$ python -q
>>> import numpy as np
>>> np.set_printoptions(suppress=True, linewidth=120)
>>> J = np.load("data.npy")
>>> J
array([[13.33, 16.16, 17.34, 23.64, 19.83, 27.19],
       [ 8.89,  9.21, 10.15, 20.37, 14.5 , 21.78],
       [ 6.18,  4.18,  5.65, 13.94,  7.89, 14.05],
       [12.51, 21.17, 20.95, 13.88, 20.04, 22.18],
       [12.65, 18.67, 18.02, 22.03, 21.89, 26.93],
       [ 8.58, 11.27, 13.25,  6.72,  9.51, 12.08],
       [ 4.18,  4.55,  6.24,  4.15,  3.85,  5.92],
       [ 5.78,  6.59,  6.64, 12.98, 10.02, 14.01]])
>>> x = np.array([7, 4, 2, 8, 7, 5])
>>> y = J @ x
>>> np.round(np.linalg.solve(J.T @ J, J.T @ y), 2)
array([7., 4., 2., 8., 7., 5.])
>>> np.round(np.linalg.lstsq(J, y)[0], 2)
array([7., 4., 2., 8., 7., 5.])
>>> print(np.round(np.linalg.pinv(J) @ J, 2) + 0)
[[1. 0. 0. 0. 0. 0.]
 [0. 1. 0. 0. 0. 0.]
 [0. 0. 1. 0. 0. 0.]
 [0. 0. 0. 1. 0. 0.]
 [0. 0. 0. 0. 1. 0.]
 [0. 0. 0. 0. 0. 1.]]
>>> rng = np.random.default_rng(8749)
>>> y = y + 0.3 * rng.normal(size=8)
>>> y.round(2)
array([656.71, 492.74, 308.86, 576.18, 663.15, 312.11, 149.25, 324.46])
>>> beta, *_ = np.linalg.lstsq(J, y)
>>> print(round(float(np.linalg.norm(y - J @ beta)), 2))
0.4
>>> beta.round(2)
array([7.74, 5.24, 0.66, 7.77, 6.06, 5.64])
>>> [round(float(np.linalg.norm(np.linalg.solve(J.T @ J + lam * np.eye(6), J.T @ y))), 2) for lam in (0, 1, 10, 100)]
[14.72, 13.41, 13.36, 13.17]
>>> np.round(J.T @ (y - J @ beta), 2) + 0
array([0., 0., 0., 0., 0., 0.])
>>> beta.round()
array([8., 5., 1., 8., 6., 6.])
>>> Q, r_ = np.linalg.qr(J)
>>> np.trace(Q @ Q.T)
np.float64(6.0)
>>> round(abs(r_[0, 0]), 2), np.round(np.linalg.norm(J[:, 0]), 2)
(np.float64(27.13), np.float64(27.13))
>>> print(np.round(Q @ r_, 2))
[[13.33 16.16 17.34 23.64 19.83 27.19]
 [ 8.89  9.21 10.15 20.37 14.5  21.78]
 [ 6.18  4.18  5.65 13.94  7.89 14.05]
 [12.51 21.17 20.95 13.88 20.04 22.18]
 [12.65 18.67 18.02 22.03 21.89 26.93]
 [ 8.58 11.27 13.25  6.72  9.51 12.08]
 [ 4.18  4.55  6.24  4.15  3.85  5.92]
 [ 5.78  6.59  6.64 12.98 10.02 14.01]]
>>> print(np.round(Q.T @ Q, 2) + 0)
[[1. 0. 0. 0. 0. 0.]
 [0. 1. 0. 0. 0. 0.]
 [0. 0. 1. 0. 0. 0.]
 [0. 0. 0. 1. 0. 0.]
 [0. 0. 0. 0. 1. 0.]
 [0. 0. 0. 0. 0. 1.]]
>>> np.allclose(r_.T @ r_, J.T @ J)
True
>>> Q, V = np.linalg.qr(J[:, :1])[0], np.linalg.qr(J[:, 1:])[0]
>>> s = np.linalg.svd(Q.T @ V, compute_uv=False)
>>> s.round(2)
array([1.])
>>> np.round(np.degrees(np.arccos(s.clip(0, 1))), 2)
array([0.91])
>>> X = np.load("sample4.npy")
>>> print(X)
[[0 0 1 0 1 0 1 1 0]
 [0 0 0 1 0 0 0 0 0]
 [1 0 0 0 0 0 0 1 0]
 [0 1 0 0 1 1 1 0 0]
 [1 0 0 1 0 1 0 0 1]
 [0 0 0 1 1 0 0 0 0]
 [1 0 0 1 0 0 0 0 1]
 [1 0 1 0 0 0 0 0 0]
 [0 0 0 0 1 0 1 0 0]]
>>> # equal to its transpose
>>> M2 = np.c_[J[:, :4] @ np.array([[0, 0, -1, 2], [-1, 0, 2, 1], [-1, 1, 3, -2], [-3, 3, 0, 0]]), np.array([0, 1, 1, 1, 3, 3, 1, 0])]
>>> print(M2.round(2))
[[-104.42   88.26   71.01    8.14    0.  ]
 [ -80.47   71.26   39.98    6.69    1.  ]
 [ -51.65   47.47   19.13    5.24    1.  ]
 [ -83.76   62.59   92.68    4.29    1.  ]
 [-102.78   84.11   78.75    7.93    3.  ]
 [ -44.68   33.41   53.71    1.93    3.  ]
 [ -23.24   18.69   23.64    0.43    1.  ]
 [ -52.17   45.58   27.32    4.87    0.  ]]
>>> np.round(np.linalg.norm(M2 - J @ np.linalg.lstsq(J, M2)[0], axis=0), 2) + 0
array([0.  , 0.  , 0.  , 0.  , 2.63])
>>> np.linalg.matrix_rank(np.c_[J, M2])
np.int64(7)
>>> np.linalg.matrix_rank(M2)
np.int64(5)
